In [1]: import numpy as np

In [2]: np.set_printoptions(precision=1, suppress=True, linewidth=200, legacy="1.25")

In [3]: rd = lambda a: np.round(a, 1) + 0

In [4]: m1 = np.loadtxt("run10.csv", delimiter=",")

In [5]: m1
Out[5]: 
array([[ 2. ,  0. , -0.3, -0.5, -0.2,  0. ,  0.1,  0. , -0.5],
       [ 0. ,  1.8,  0.3, -0.5,  0.1, -0.5, -0.2, -0.4, -0.1],
       [-0.3,  0.3,  1.9,  0. , -0.7, -0.2,  0.1,  0.2,  0.1],
       [-0.5, -0.5,  0. ,  1.6,  0.1,  0.3,  0. ,  0.1,  0.5],
       [-0.2,  0.1, -0.7,  0.1,  2.5, -0.2,  0.1,  0.1, -0.1],
       [ 0. , -0.5, -0.2,  0.3, -0.2,  2.2, -0.6,  0. , -0.4],
       [ 0.1, -0.2,  0.1,  0. ,  0.1, -0.6,  1.8,  0.7,  0.1],
       [ 0. , -0.4,  0.2,  0.1,  0.1,  0. ,  0.7,  2.2, -0.4],
       [-0.5, -0.1,  0.1,  0.5, -0.1, -0.4,  0.1, -0.4,  2. ]])

In [6]: x = np.array([2, 1, 0, -1, 0, -1, -1, 0, 0])

In [7]: rhs = m1 @ x

In [8]: b, lr = np.zeros(9), 1 / np.linalg.norm(m1, 2) ** 2

In [9]: for i in range(12):
   ...:     b -= lr * m1.T @ (m1 @ b - rhs)
   ...:     if i % 2 == 0: print(i, round(np.linalg.norm(m1 @ b - rhs), 1))
   ...: 
0 1.6
2 1.1
4 0.9
6 0.7
8 0.5
10 0.4

In [10]: rd(np.linalg.cond(m1))
Out[10]: 3.3

In [11]: rd(b)
Out[11]: array([ 1.9,  1. ,  0. , -1. ,  0. , -0.9, -0.8, -0.2, -0.1])
